>>> import numpy as np
>>> import numpy.linalg as la
>>> np.set_printoptions(precision=2, suppress=True, linewidth=160)
>>> E = np.load("dump.npy")
>>> E
array([[-1,  0,  0,  0,  0,  0],
       [ 1, -3,  0,  0,  0,  0],
       [ 1, -1,  0,  0,  0,  0],
       [ 0,  0, -1,  0,  0,  0],
       [ 0,  0,  1, -3,  0,  0],
       [ 0,  0,  1, -1,  0,  0],
       [ 0,  0,  0,  0, -1,  0],
       [ 0,  0,  0,  0,  1, -3],
       [ 0,  0,  0,  0,  1, -1]])
>>> proj = E @ la.solve(E.T @ E, E.T)
>>> la.matrix_rank(np.eye(9) - proj)
np.int64(3)
>>> np.round(la.eigvalsh(proj), 2) + 0
array([0., 0., 0., 1., 1., 1., 1., 1., 1.])
>>> proj
array([[ 0.71,  0.14, -0.43,  0.  ,  0.  ,  0.  ,  0.  ,  0.  ,  0.  ],
       [ 0.14,  0.93,  0.21,  0.  ,  0.  ,  0.  ,  0.  ,  0.  ,  0.  ],
       [-0.43,  0.21,  0.36,  0.  ,  0.  ,  0.  ,  0.  ,  0.  ,  0.  ],
       [ 0.  ,  0.  ,  0.  ,  0.71,  0.14, -0.43,  0.  ,  0.  ,  0.  ],
       [ 0.  ,  0.  ,  0.  ,  0.14,  0.93,  0.21,  0.  ,  0.  ,  0.  ],
       [ 0.  ,  0.  ,  0.  , -0.43,  0.21,  0.36,  0.  ,  0.  ,  0.  ],
       [ 0.  ,  0.  ,  0.  ,  0.  ,  0.  ,  0.  ,  0.71,  0.14, -0.43],
       [ 0.  ,  0.  ,  0.  ,  0.  ,  0.  ,  0.  ,  0.14,  0.93,  0.21],
       [ 0.  ,  0.  ,  0.  ,  0.  ,  0.  ,  0.  , -0.43,  0.21,  0.36]])
>>> m1 = np.loadtxt("m.csv", delimiter=",")
>>> m1
array([[ 6.,  0.,  1.,  0.,  1.],
       [ 0., -2.,  0.,  0.,  0.],
       [ 1.,  0.,  2., -2., -1.],
       [ 0.,  0., -2.,  6.,  0.],
       [ 1.,  0., -1.,  0., -6.]])
>>> proj = np.triu(np.array([[1, 0, 3, 3, 1],
...     [3, 0, 3, 2, 0],
...     [1, 2, 1, 3, 2],
...     [1, 0, 1, 1, 0],
...     [3, 2, 0, 0, 2]]), 1) + np.eye(5)
>>> Y = proj @ m1 @ la.inv(proj)
>>> proj @ m1 - m1 @ proj
array([[  4.,   0., -19.,  -9., -17.],
       [  3.,   0.,   8.,  10.,  -3.],
       [  2.,   0., -11.,   9., -17.],
       [  0.,   0.,   0.,   6.,   4.],
       [  0.,   0.,  -3.,   0.,   1.]])
>>> np.trace(Y), np.trace(m1)
(np.float64(6.0), np.float64(6.0))
>>> la.matrix_rank(Y)
np.int64(5)
>>> X = np.loadtxt("sample15.csv", delimiter=",")
>>> X
array([[0.02, 0.15, 0.13, 0.02, 0.08, 0.03, 0.13, 0.12, 0.05, 0.15, 0.03, 0.03, 0.05],
       [0.03, 0.07, 0.  , 0.15, 0.1 , 0.15, 0.12, 0.05, 0.  , 0.12, 0.1 , 0.1 , 0.  ],
       [0.06, 0.12, 0.15, 0.09, 0.09, 0.1 , 0.1 , 0.13, 0.  , 0.  , 0.01, 0.04, 0.1 ],
       [0.02, 0.12, 0.08, 0.1 , 0.02, 0.13, 0.06, 0.17, 0.12, 0.13, 0.02, 0.04, 0.  ],
       [0.1 , 0.06, 0.13, 0.  , 0.1 , 0.  , 0.06, 0.1 , 0.1 , 0.06, 0.12, 0.03, 0.13],
       [0.15, 0.15, 0.02, 0.11, 0.02, 0.04, 0.19, 0.  , 0.09, 0.02, 0.15, 0.06, 0.  ],
       [0.  , 0.1 , 0.1 , 0.1 , 0.07, 0.  , 0.14, 0.  , 0.06, 0.13, 0.12, 0.04, 0.13],
       [0.04, 0.19, 0.  , 0.06, 0.17, 0.06, 0.02, 0.17, 0.06, 0.1 , 0.02, 0.  , 0.1 ],
       [0.06, 0.03, 0.1 , 0.08, 0.06, 0.03, 0.04, 0.04, 0.14, 0.1 , 0.13, 0.1 , 0.1 ],
       [0.11, 0.  , 0.05, 0.05, 0.1 , 0.13, 0.06, 0.03, 0.08, 0.16, 0.06, 0.13, 0.03],
       [0.1 , 0.12, 0.  , 0.04, 0.06, 0.08, 0.06, 0.  , 0.06, 0.08, 0.18, 0.18, 0.02],
       [0.12, 0.09, 0.08, 0.06, 0.03, 0.12, 0.09, 0.14, 0.03, 0.03, 0.08, 0.12, 0.  ],
       [0.14, 0.06, 0.02, 0.11, 0.11, 0.11, 0.02, 0.13, 0.  , 0.14, 0.13, 0.  , 0.03]])
>>> Y = la.invert(X)
Traceback (most recent call last):
  File "<python-input-18>", line 1, in <module>
    Y = la.invert(X)
        ^^^^^^^^^
AttributeError: module 'numpy.linalg' has no attribute 'invert'
>>> Y = la.inv(X)
>>> round(la.slogdet(X)[0], 2)
np.float64(1.0)
>>> np.allclose(Y, X.T)
False
>>> feats = np.loadtxt("test12.csv", delimiter=",")
>>> feats
array([[3., 2., 3., 1., 2., 2., 2., 2., 2., 2., 3., 2., 0.],
       [0., 1., 3., 3., 2., 0., 0., 3., 3., 2., 0., 3., 0.],
       [0., 0., 0., 2., 0., 1., 0., 2., 0., 1., 1., 3., 3.],
       [0., 0., 0., 2., 3., 0., 0., 2., 0., 1., 2., 1., 1.],
       [0., 0., 0., 0., 3., 0., 2., 2., 3., 3., 3., 2., 2.],
       [0., 0., 0., 0., 0., 3., 0., 0., 0., 1., 2., 1., 0.],
       [0., 0., 0., 0., 0., 0., 1., 1., 3., 0., 1., 3., 0.],
       [0., 0., 0., 0., 0., 0., 0., 2., 1., 0., 2., 2., 2.],
       [0., 0., 0., 0., 0., 0., 0., 0., 1., 3., 1., 1., 2.],
       [0., 0., 0., 0., 0., 0., 0., 0., 0., 2., 3., 2., 1.],
       [0., 0., 0., 0., 0., 0., 0., 0., 0., 0., 0., 1., 3.],
       [0., 0., 0., 0., 0., 0., 0., 0., 0., 0., 0., 3., 1.],
       [0., 0., 0., 0., 0., 0., 0., 0., 0., 0., 0., 0., 3.]])
>>> round(la.norm(feats, 2) / la.norm(feats), 2)
np.float64(0.77)
>>> la.cond(feats) > 100
np.True_
